In [1]: import numpy as np

In [2]: np.set_printoptions(suppress=True, linewidth=160)

In [3]: m1 = np.loadtxt("m.csv", delimiter=",")

In [4]: print(m1.round(2))
[[-0.23 -0.8   0.27  0.48]
 [ 0.   -0.18  0.7  -0.69]
 [ 0.91 -0.37 -0.17 -0.08]
 [ 0.34  0.44  0.64  0.53]]

In [5]: # columns are unit length and at right angles

In [6]: np.round(np.linalg.svd(m1, compute_uv=False), 2)
Out[6]: array([1., 1., 1., 1.])

In [7]: np.round(np.linalg.pinv(m1), 2)
Out[7]: 
array([[-0.23,  0.  ,  0.91,  0.34],
       [-0.8 , -0.18, -0.37,  0.44],
       [ 0.27,  0.7 , -0.17,  0.64],
       [ 0.48, -0.69, -0.08,  0.53]])

In [8]: np.round(m1 @ m1.T, 2) + 0
Out[8]: 
array([[1., 0., 0., 0.],
       [0., 1., 0., 0.],
       [0., 0., 1., 0.],
       [0., 0., 0., 1.]])

In [9]: A2 = np.linalg.inv(m1)

In [10]: round(float(np.linalg.slogdet(m1)[0]), 2)
Out[10]: -1.0

In [11]: (np.abs(A2) > 1e-9).astype(int)
Out[11]: 
array([[1, 0, 1, 1],
       [1, 1, 1, 1],
       [1, 1, 1, 1],
       [1, 1, 1, 1]])

In [12]: vec = np.array([3, 0, 3, 1])

In [13]: y = m1 @ vec

In [14]: coef, lr = np.zeros(4), 1 / np.linalg.norm(m1, 2) ** 2

In [15]: for i in range(150):
    ...:     coef -= lr * m1.T @ (m1 @ coef - y)
    ...:     if i % 50 == 0: print(i, round(np.linalg.norm(m1 @ coef - y), 2))
    ...: 
0 0.0
50 0.0
100 0.0

In [16]: print(np.round(np.linalg.cond(m1), 2))
1.0
